$ python -q
>>> import numpy as np
>>> np.set_printoptions(precision=2, suppress=True, linewidth=140)
>>> f = np.array([-2, -1, 1, -2, 2, -1])
>>> K = -3 * np.eye(6) + np.outer(f, f)
>>> K
array([[ 1.,  2., -2.,  4., -4.,  2.],
       [ 2., -2., -1.,  2., -2.,  1.],
       [-2., -1., -2., -2.,  2., -1.],
       [ 4.,  2., -2.,  1., -4.,  2.],
       [-4., -2.,  2., -4.,  1., -2.],
       [ 2.,  1., -1.,  2., -2., -2.]])
>>> [round(float(np.linalg.det(K[:i, :i])), 2) + 0 for i in range(1, 7)]
[1.0, -6.0, 27.0, -189.0, 891.0, -2916.0]
>>> np.all(np.linalg.eigvalsh(K) > 0)
np.False_
>>> try:
...     np.linalg.cholesky(K)
... except np.linalg.LinAlgError as e:
...     print("failed:", e)
... 
failed: Matrix is not positive definite
>>> vals, V = np.linalg.eigh(K)
>>> x0 = np.array([-2, 0, 1, 1, -1, -2])
>>> round(x0 @ K @ x0 / (x0 @ x0), 2), round(vals[0], 2), vals[-1]
(np.float64(-2.18), np.float64(-3.0), np.float64(12.0))
>>> np.abs(K).sum(axis=1).max(), np.abs(vals).max()
(np.float64(15.0), np.float64(12.0))
>>> np.linalg.eigvalsh(K[1:, 1:])
array([-3., -3., -3., -3.,  8.])
>>> K.sum(axis=1)
array([ 3.,  0., -6.,  3., -9.,  0.])
>>> K.shape
(6, 6)
>>> K.sum(axis=0)
array([ 3.,  0., -6.,  3., -9.,  0.])
>>> T = np.stack([K, 4 * K, K[::-1]])
>>> np.einsum("bij,cij->bc", T, T)
array([[ 189.,  756.,  -36.],
       [ 756., 3024., -144.],
       [ -36., -144.,  189.]])
>>> t = np.radians(90)
>>> Rm = np.eye(6)
>>> Rm[0, 0] = Rm[3, 3] = np.cos(t)
>>> Rm[0, 3], Rm[3, 0] = -np.sin(t), np.sin(t)
>>> Rm.round(2) + 0
array([[ 0.,  0.,  0., -1.,  0.,  0.],
       [ 0.,  1.,  0.,  0.,  0.,  0.],
       [ 0.,  0.,  1.,  0.,  0.,  0.],
       [ 1.,  0.,  0.,  0.,  0.,  0.],
       [ 0.,  0.,  0.,  0.,  1.,  0.],
       [ 0.,  0.,  0.,  0.,  0.,  1.]])
>>> M2 = K @ Rm.T
>>> np.abs(M2 - K).max(axis=0)
array([8., 0., 0., 3., 0., 0.])
>>> np.round(np.linalg.det(Rm), 2), np.trace(Rm)
(np.float64(1.0), np.float64(4.0))
>>> np.allclose(np.linalg.norm(K, axis=1), np.linalg.norm(M2, axis=1))
True
>>> M2
array([[-4.,  2., -2.,  1., -4.,  2.],
       [-2., -2., -1.,  2., -2.,  1.],
       [ 2., -1., -2., -2.,  2., -1.],
       [-1.,  2., -2.,  4., -4.,  2.],
       [ 4., -2.,  2., -4.,  1., -2.],
       [-2.,  1., -1.,  2., -2., -2.]])
>>> np.allclose(K @ K.T, M2 @ M2.T)
True
>>> mat = np.load("arr.npy")
>>> mat
array([[ 24, -16, -24,  24,  24,   8,  16, -16,   8,   8],
       [  3,  -2,  -3,   3,   3,   1,   2,  -2,   1,   1],
       [ -3,   2,   3,  -3,  -3,  -1,  -2,   2,  -1,  -1],
       [-15,  10,  15, -15, -15,  -5, -10,  10,  -5,  -5],
       [ 18, -12, -18,  18,  18,   6,  12, -12,   6,   6],
       [  9,  -6,  -9,   9,   9,   3,   6,  -6,   3,   3],
       [-12,   8,  12, -12, -12,  -4,  -8,   8,  -4,  -4]])
>>> # column 3 repeats column 0
>>> left, sv, Vh = np.linalg.svd(mat)
>>> np.argmax(sv[:-1] / (sv[1:] + 1e-6)) + 1
np.int64(1)
>>> M2 = left[:, :1] @ np.diag(sv[:1]) @ Vh[:1]
>>> round(float(np.linalg.norm(mat - M2, 2)), 2), round(sv[1], 2)
(0.0, np.float64(0.0))
>>> np.linalg.matrix_rank(M2)
np.int64(1)
>>> left, sv, Vh = np.linalg.svd(mat)
>>> V = Vh[:(sv > 1e-8).sum()]
>>> rng = np.random.default_rng(2516)
>>> x0 = mat[4] + 2 * mat[5] + rng.integers(2) * np.eye(10)[9]
>>> x0
array([ 36., -24., -36.,  36.,  36.,  12.,  24., -24.,  12.,  13.])
>>> round(float(np.linalg.norm(x0 - V.T @ V @ x0)), 2)
0.99
>>> V.T @ V
array([[ 0.18, -0.12, -0.18,  0.18,  0.18,  0.06,  0.12, -0.12,  0.06,  0.06],
       [-0.12,  0.08,  0.12, -0.12, -0.12, -0.04, -0.08,  0.08, -0.04, -0.04],
       [-0.18,  0.12,  0.18, -0.18, -0.18, -0.06, -0.12,  0.12, -0.06, -0.06],
       [ 0.18, -0.12, -0.18,  0.18,  0.18,  0.06,  0.12, -0.12,  0.06,  0.06],
       [ 0.18, -0.12, -0.18,  0.18,  0.18,  0.06,  0.12, -0.12,  0.06,  0.06],
       [ 0.06, -0.04, -0.06,  0.06,  0.06,  0.02,  0.04, -0.04,  0.02,  0.02],
       [ 0.12, -0.08, -0.12,  0.12,  0.12,  0.04,  0.08, -0.08,  0.04,  0.04],
       [-0.12,  0.08,  0.12, -0.12, -0.12, -0.04, -0.08,  0.08, -0.04, -0.04],
       [ 0.06, -0.04, -0.06,  0.06,  0.06,  0.02,  0.04, -0.04,  0.02,  0.02],
       [ 0.06, -0.04, -0.06,  0.06,  0.06,  0.02,  0.04, -0.04,  0.02,  0.02]])
>>> np.diag(V.T @ V)
array([0.18, 0.08, 0.18, 0.18, 0.18, 0.02, 0.08, 0.08, 0.02, 0.02])
>>> gram = mat.T @ mat
>>> gram
array([[ 1368,  -912, -1368,  1368,  1368,   456,   912,  -912,   456,   456],
       [ -912,   608,   912,  -912,  -912,  -304,  -608,   608,  -304,  -304],
       [-1368,   912,  1368, -1368, -1368,  -456,  -912,   912,  -456,  -456],
       [ 1368,  -912, -1368,  1368,  1368,   456,   912,  -912,   456,   456],
       [ 1368,  -912, -1368,  1368,  1368,   456,   912,  -912,   456,   456],
       [  456,  -304,  -456,   456,   456,   152,   304,  -304,   152,   152],
       [  912,  -608,  -912,   912,   912,   304,   608,  -608,   304,   304],
       [ -912,   608,   912,  -912,  -912,  -304,  -608,   608,  -304,  -304],
       [  456,  -304,  -456,   456,   456,   152,   304,  -304,   152,   152],
       [  456,  -304,  -456,   456,   456,   152,   304,  -304,   152,   152]])
>>> (mat @ mat.T).shape
(7, 7)
>>> np.allclose(gram, gram.T)
True
